In [1]: import numpy as np

In [2]: from numpy import linalg as LA

In [3]: np.set_printoptions(precision=3, suppress=True, linewidth=100, legacy="1.25")

In [4]: arr = np.array([[-5, -2, -7], [-5, -2, -7], [0, 3, -2], [-2, 1, -4]])

In [5]: vec = np.array([1, -2, 2])

In [6]: h = np.maximum(arr @ vec, 0)

In [7]: np.tanh(arr @ vec)
Out[7]: array([-1., -1., -1., -1.])

In [8]: print(np.maximum(arr @ (3 * vec), 0))
[0 0 0 0]

In [9]: print(arr * (h > 1e-9)[:, None])
[[0 0 0]
 [0 0 0]
 [0 0 0]
 [0 0 0]]

In [10]: np.flatnonzero(h > 1e-9)
Out[10]: array([], dtype=int64)

In [11]: feats = np.array([[5, 5, 0, 5], [5, 10, 0, 10], [0, 0, 0, 0], [5, 10, 0, 10]])

In [12]: theta = np.radians(60)

In [13]: Rm = np.eye(4)

In [14]: Rm[3, 3] = Rm[1, 1] = np.cos(theta)

In [15]: Rm[3, 1], Rm[1, 3] = -np.sin(theta), np.sin(theta)

In [16]: Rm
Out[16]: 
array([[ 1.   ,  0.   ,  0.   ,  0.   ],
       [ 0.   ,  0.5  ,  0.   ,  0.866],
       [ 0.   ,  0.   ,  1.   ,  0.   ],
       [ 0.   , -0.866,  0.   ,  0.5  ]])

In [17]: B = feats @ Rm.T

In [18]: np.round(LA.svd(feats, compute_uv=False), 3) + 0, np.round(LA.svd(B, compute_uv=False), 3) + 0
Out[18]: 
(array([22.808,  2.192,  0.   ,  0.   ]),
 array([22.808,  2.192,  0.   ,  0.   ]))

In [19]: print(np.abs(B - feats).max(axis=0))
[ 0.    3.66  0.   13.66]

In [20]: np.round(LA.det(Rm), 3), np.trace(Rm)
Out[20]: (1.0, 3.0)

In [21]: np.allclose(LA.norm(feats, axis=1), LA.norm(B, axis=1))
Out[21]: True

In [22]: rng = np.random.default_rng(535)

In [23]: B = feats + rng.integers(-2, 3, (4, 2)) @ rng.integers(-2, 3, (2, 4))

In [24]: B
Out[24]: 
array([[ 0,  2,  6,  2],
       [ 5, 14,  2, 14],
       [ 0,  4,  2,  4],
       [ 4,  7,  0,  7]])

In [25]: LA.matrix_rank(B - feats, tol=1e-8)
Out[25]: 2

In [26]: np.abs(B - feats).sum(axis=1)
Out[26]: array([17, 10, 10,  7])

In [27]: np.round(LA.svd(B - feats, compute_uv=False), 3) + 0
Out[27]: array([10.499,  7.731,  0.   ,  0.   ])

In [28]: round(LA.det(feats), 3)
Out[28]: 0.0

In [29]: np.round(np.sort(LA.eigvals(feats).real), 3) + 0
Out[29]: array([ 0.   ,  0.   ,  2.192, 22.808])

In [30]: (feats != 0).astype(int)
Out[30]: 
array([[1, 1, 0, 1],
       [1, 1, 0, 1],
       [0, 0, 0, 0],
       [1, 1, 0, 1]])

In [31]: np.flatnonzero(LA.matrix_power((feats != 0) + (feats.T != 0) + np.eye(4), 4)[1])
Out[31]: array([0, 1, 3])

In [32]: E = np.array([[0, 0, -2], [-1, 0, 0], [0, -2, 0]])

In [33]: u = np.array([-1, 2, -1])

In [34]: B = E + np.outer(u, np.eye(3)[1])

In [35]: np.round(LA.det(B) / LA.det(E), 3), round(1 + LA.solve(E, u)[1], 3)
Out[35]: (1.5, 1.5)

In [36]: print(B)
[[ 0. -1. -2.]
 [-1.  2.  0.]
 [ 0. -3.  0.]]

In [37]: LA.matrix_rank(LA.inv(B) - LA.inv(E), tol=1e-8)
Out[37]: 1

In [38]: B = E / LA.norm(E, axis=1, keepdims=True)

In [39]: C2 = B @ B.T

In [40]: LA.norm(B, axis=1)
Out[40]: array([1., 1., 1.])

In [41]: (C2 - 2 * np.eye(3)).round(6).argmax(axis=1)
Out[41]: array([1, 0, 0])

In [42]: print(np.degrees(np.arccos(np.clip(C2[1, 2], -1, 1))))
90.0

In [43]: C2
Out[43]: 
array([[1., 0., 0.],
       [0., 1., 0.],
       [0., 0., 1.]])

In [44]: print(np.argwhere(np.triu(np.abs(C2) > 0.95, 1)))
[]

In [45]: left, sigma, Vt = LA.svd(feats)

In [46]: sigma.round(3) + 0
Out[46]: array([22.808,  2.192,  0.   ,  0.   ])

In [47]: np.argmax(sigma[:-1] / (sigma[1:] + 1e-6)) + 1
Out[47]: 2

In [48]: B = left[:, :2] @ np.diag(sigma[:2]) @ Vt[:2]

In [49]: print(LA.matrix_rank(B))
2

In [50]: B
Out[50]: 
array([[ 5.,  5.,  0.,  5.],
       [ 5., 10.,  0., 10.],
       [ 0.,  0.,  0.,  0.],
       [ 5., 10.,  0., 10.]])

In [51]: LA.matrix_rank(feats, rtol=0.05)
Out[51]: 2
